$ ipython --no-banner

In [1]: import numpy as np

In [2]: from numpy import linalg as LA

In [3]: np.set_printoptions(suppress=True, linewidth=100)

In [4]: def rnd(a):
   ...:     return np.round(a, 1) + 0
   ...: 

In [5]: X = np.load("x.npy")

In [6]: X
Out[6]: 
array([[ 3,  0,  1, -1, -3, -3,  1,  0,  0,  0],
       [ 3, -2,  3,  3,  2, -3,  3, -2,  1,  1],
       [ 3,  1,  2, -3,  3,  2,  3, -3, -3,  3],
       [ 1, -1,  1, -1, -1,  3, -2,  0,  3,  2],
       [-3, -3,  3,  2,  0,  0,  2,  0,  1, -3],
       [-1, -3, -3, -1,  0, -2,  2, -1,  2,  3],
       [ 3,  2,  0,  0,  1, -2, -3,  1, -1, -3],
       [ 3, -1,  2, -3, -2,  2,  0, -1, -2,  1],
       [ 3, -2,  2, -2,  1,  3,  2,  2,  0,  2],
       [ 1,  3,  3, -3,  3,  1,  3, -1,  0,  2]])

In [7]: w1 = np.array([[-4, 4, -7],
   ...:     [-8, 5, 7],
   ...:     [-4, -5, 4],
   ...:     [-9, -3, -4],
   ...:     [6, -2, 1],
   ...:     [4, -1, 6],
   ...:     [2, -1, -1],
   ...:     [-6, 2, 2],
   ...:     [-5, 4, -5],
   ...:     [1, 0, 5]])

In [8]: beta = np.array([3, 1, 0])

In [9]: hid = np.maximum(X @ w1 + beta, 0)

In [10]: (hid > 0).astype(int)
Out[10]: 
array([[0, 1, 0],
       [0, 0, 0],
       [1, 0, 1],
       [1, 1, 1],
       [1, 0, 0],
       [1, 1, 0],
       [0, 1, 0],
       [1, 0, 1],
       [1, 0, 1],
       [1, 1, 1]])

In [11]: W2 = np.array([[1, 1, 1], [1, 0, 2], [1, -2, 0]])

In [12]: hid @ W2
Out[12]: 
array([[ 19,   0,  38],
       [  0,   0,   0],
       [112, -14,  70],
       [ 20, -15,  23],
       [  5,   5,   5],
       [ 53,  47,  59],
       [ 24,   0,  48],
       [ 46,   1,  31],
       [ 41,   5,  29],
       [ 80, -78,  30]])

In [13]: (hid @ W2).round(6).argmax(axis=1)
Out[13]: array([2, 0, 0, 2, 0, 2, 2, 0, 0, 0])

In [14]: rnd(LA.norm(X, 2))
Out[14]: np.float64(12.5)

In [15]: rnd(LA.norm(X, "nuc"))
Out[15]: np.float64(57.5)

In [16]: rnd(LA.norm(X, axis=1))
Out[16]: array([5.5, 7.7, 8.5, 5.6, 6.7, 6.5, 6.2, 6.1, 6.6, 7.2])

In [17]: X[5] @ X[3]
Out[17]: np.int64(2)

In [18]: LA.norm(X, axis=1).argmax()
Out[18]: np.int64(2)

In [19]: rnd(LA.norm(X) ** 2 / LA.norm(X, 2) ** 2)
Out[19]: np.float64(2.9)

In [20]: Y = np.array([[-1, -1],
    ...:     [-1, 1],
    ...:     [-2, 1],
    ...:     [3, 2],
    ...:     [-1, 0],
    ...:     [1, 1],
    ...:     [0, -1],
    ...:     [-3, 0],
    ...:     [-3, -3],
    ...:     [-3, -3]])

In [21]: np.einsum("ik,kj->ij", X, Y)
Out[21]: 
array([[ -8,  -8],
       [ -3,  -8],
       [ -9,  -7],
       [-16, -13],
       [ 12,  11],
       [ -7, -26],
       [  1,  12],
       [ -5,  -3],
       [-21, -12],
       [-24,  -9]])

In [22]: X @ Y
Out[22]: 
array([[ -8,  -8],
       [ -3,  -8],
       [ -9,  -7],
       [-16, -13],
       [ 12,  11],
       [ -7, -26],
       [  1,  12],
       [ -5,  -3],
       [-21, -12],
       [-24,  -9]])

In [23]: np.vstack([X, Y.T]).shape
Out[23]: (12, 10)

In [24]: rng = np.random.default_rng(7)

In [25]: lab = rng.permutation(10)

In [26]: lab
Out[26]: array([8, 0, 7, 1, 3, 6, 2, 4, 5, 9])

In [27]: Y = X[lab][:, lab]

In [28]: np.diag(Y)
Out[28]: array([ 0,  3, -1, -2, -1, -3,  2,  0, -2,  2])

In [29]: Y
Out[29]: 
array([[ 0,  3,  2, -2, -2,  2,  2,  1,  3,  2],
       [ 0,  3,  0,  0, -1,  1,  1, -3, -3,  0],
       [-2,  3, -1, -1, -3,  0,  2, -2,  2,  1],
       [ 1,  3, -2, -2,  3,  3,  3,  2, -3,  1],
       [ 3,  1,  0, -1, -1, -2,  1, -1,  3,  2],
       [-1,  3,  1,  2,  0, -3,  0,  1, -2, -3],
       [-3,  3, -3,  1, -3,  3,  2,  3,  2,  3],
       [ 1, -3,  0, -3,  2,  2,  3,  0,  0, -3],
       [ 2, -1, -1, -3, -1,  2, -3,  0, -2,  3],
       [ 0,  1, -1,  3, -3,  3,  3,  3,  1,  2]])

In [30]: np.allclose(Y, X)
Out[30]: False

In [31]: K = np.loadtxt("data.csv", delimiter=",")

In [32]: K
Out[32]: 
array([[-2.,  1., -2.,  1.],
       [ 1.,  2.,  1.,  2.],
       [-2.,  1., -2.,  1.],
       [ 1.,  2.,  1.,  2.]])

In [33]: # null space of dimension 2

In [34]: Y = np.array([[2, 0], [2, 0], [0, 4], [3, 0]])

In [35]: K @ Y
Out[35]: 
array([[ 1., -8.],
       [12.,  4.],
       [ 1., -8.],
       [12.,  4.]])

In [36]: np.einsum("ij,ij->i", K, K)
Out[36]: array([10., 10., 10., 10.])

In [37]: LA.matrix_rank(np.vstack([K, Y.T]))
Out[37]: np.int64(4)

In [38]: np.einsum("ij->j", K)
Out[38]: array([-2.,  6., -2.,  6.])

In [39]: np.vstack([K, Y.T]).shape
Out[39]: (6, 4)

In [40]: Y = K[0, 0] * K[1:] - np.outer(K[1:, 0], K[0])

In [41]: Y
Out[41]: 
array([[ 0., -5.,  0., -5.],
       [ 0.,  0.,  0.,  0.],
       [ 0., -5.,  0., -5.]])

In [42]: np.flatnonzero(~Y.round(6).any(axis=1))
Out[42]: array([1])

In [43]: K[:, 0] / K[0, 0]
Out[43]: array([ 1. , -0.5,  1. , -0.5])

In [44]: LA.matrix_rank(Y), LA.matrix_rank(K)
Out[44]: (np.int64(1), np.int64(2))

In [45]: np.trace(K)
Out[45]: np.float64(0.0)

In [46]: K @ K
Out[46]: 
array([[10.,  0., 10.,  0.],
       [ 0., 10.,  0., 10.],
       [10.,  0., 10.,  0.],
       [ 0., 10.,  0., 10.]])

In [47]: rnd(LA.matrix_power(K, 2))
Out[47]: 
array([[10.,  0., 10.,  0.],
       [ 0., 10.,  0., 10.],
       [10.,  0., 10.,  0.],
       [ 0., 10.,  0., 10.]])

In [48]: (K + K.T) / 2
Out[48]: 
array([[-2.,  1., -2.,  1.],
       [ 1.,  2.,  1.,  2.],
       [-2.,  1., -2.,  1.],
       [ 1.,  2.,  1.,  2.]])

In [49]: np.allclose(K, K.T)
Out[49]: True

In [50]: x0 = np.array([0, 2, 3, 0])

In [51]: h = np.maximum(K @ x0, 0)

In [52]: K * (h > 1e-9)[:, None]
Out[52]: 
array([[-0.,  0., -0.,  0.],
       [ 1.,  2.,  1.,  2.],
       [-0.,  0., -0.,  0.],
       [ 1.,  2.,  1.,  2.]])

In [53]: np.maximum(K @ (3 * x0), 0)
Out[53]: array([ 0., 21.,  0., 21.])

In [54]: h
Out[54]: array([0., 7., 0., 7.])

In [55]: M = np.loadtxt("mat.csv", delimiter=",")

In [56]: M
Out[56]: 
array([[  3.,  -1.,   0.,  -4.,   1.,   0.,  -5.,   2.,  -2.,   2.,   2.],
       [  7.,  -2.,  -3.,  -1.,  -4.,  -3.,  -3.,   3.,   2.,   6.,   6.],
       [  6.,  -1.,   0.,  -3.,  -3.,  -2.,   1.,   8.,  -3.,   6.,   2.],
       [  1.,   0.,  -3.,  -8.,   2.,   1.,   6.,   9.,  -5.,   5.,   1.],
       [  1.,  -2.,  -6.,  -4.,   0.,  -4.,   7.,   5.,  -6.,   4.,   3.],
       [  2.,   2.,  -8.,   1.,  -5.,  -7.,   4.,   7.,  -5.,   6.,   8.],
       [ -1.,   2., -13.,  -2.,  -9.,  -7.,   5.,   8.,  -5.,  11.,   4.],
       [  4.,  -1., -11.,   2.,  -5.,  -6.,   2.,  12.,  -8.,  14.,   6.],
       [  4.,   3.,  -7.,   4.,  -4., -11.,   4.,   7.,  -4.,  13.,   1.],
       [  4.,  -1., -12.,   9.,  -6., -16.,   6.,   5.,  -4.,  14.,   3.],
       [  9.,  -3., -13.,   8.,  -8., -16.,   3.,   4.,  -1.,  19.,   7.],
       [  6.,   2., -11.,   5., -10., -17.,   1.,   6.,   0.,  19.,  10.],
       [  6.,   2.,  -7.,   9., -11., -16.,   6.,   2.,  -2.,  22.,  10.],
       [  6.,   1.,  -4.,  11., -14., -21.,  11.,  -1.,  -2.,  20.,   5.],
       [  4.,   3.,  -5.,  16., -10., -17.,   8.,  -6.,  -2.,  25.,   9.],
       [  3.,   1.,  -9.,  16., -10., -21.,  12.,  -6.,  -6.,  21.,   7.],
       [  5.,  -4.,  -4.,  13., -13., -18.,  14.,  -2.,  -3.,  21.,   7.],
       [  8.,  -3.,   0.,  16., -14., -16.,  10.,   0.,  -8.,  16.,  11.],
       [ 11.,  -1.,  -5.,  18., -18., -17.,   5.,   1.,  -6.,  20.,  10.],
       [  9.,   2.,  -7.,  23., -20., -19.,   2.,   0.,  -1.,  22.,   8.],
       [  8.,   0.,  -3.,  18., -24., -14.,  -2.,  -3.,   0.,  23.,   8.],
       [  5.,  -1.,  -2.,  23., -25., -12.,  -5.,  -6.,  -4.,  23.,   3.],
       [  9.,  -5.,  -5.,  18., -30., -12.,  -6.,  -2.,   0.,  23.,   4.],
       [  9.,  -6.,  -3.,  14., -32., -14.,  -3.,  -6.,   3.,  22.,   2.],
       [  9.,  -4.,  -8.,  10., -27., -16.,   0.,  -1.,   0.,  27.,  -1.],
       [  6.,   1.,  -5.,  11., -27., -13.,  -2.,  -3.,  -4.,  29.,   3.],
       [  6.,   1.,  -8.,   7., -31., -11.,  -2.,  -2.,  -5.,  26.,  -1.],
       [  2.,   3.,  -3.,  11., -36., -13.,  -6.,   0.,  -3.,  28.,  -3.],
       [  6.,   3.,  -7.,  16., -35., -12.,  -6.,   3.,   0.,  31.,   0.],
       [  2.,   5.,  -5.,  20., -39., -11.,  -4.,   4.,   4.,  32.,   0.],
       [  7.,   7.,  -1.,  20., -40.,  -8.,  -3.,   5.,   9.,  27.,  -4.],
       [  3.,   4.,  -6.,  16., -38., -10.,   1.,   1.,  13.,  30.,   1.],
       [  8.,   4.,  -3.,  15., -41., -13.,   0.,   0.,  14.,  31.,  -2.]])

In [57]: ev, vecs = LA.eigh(K)

In [58]: rnd(LA.svd(K, compute_uv=False))
Out[58]: array([4.5, 4.5, 0. , 0. ])

In [59]: (ev > 1e-8).sum(), (ev < -1e-8).sum()
Out[59]: (np.int64(1), np.int64(1))

In [60]: rnd(vecs.T @ K @ vecs)
Out[60]: 
array([[-4.5,  0. ,  0. ,  0. ],
       [ 0. ,  0. ,  0. ,  0. ],
       [ 0. ,  0. ,  0. ,  0. ],
       [ 0. ,  0. ,  0. ,  4.5]])

In [61]: rnd(vecs @ np.diag(ev) @ vecs.T)
Out[61]: 
array([[-2.,  1., -2.,  1.],
       [ 1.,  2.,  1.,  2.],
       [-2.,  1., -2.,  1.],
       [ 1.,  2.,  1.,  2.]])

In [62]: rnd(ev.sum()), np.trace(K)
Out[62]: (np.float64(0.0), np.float64(0.0))
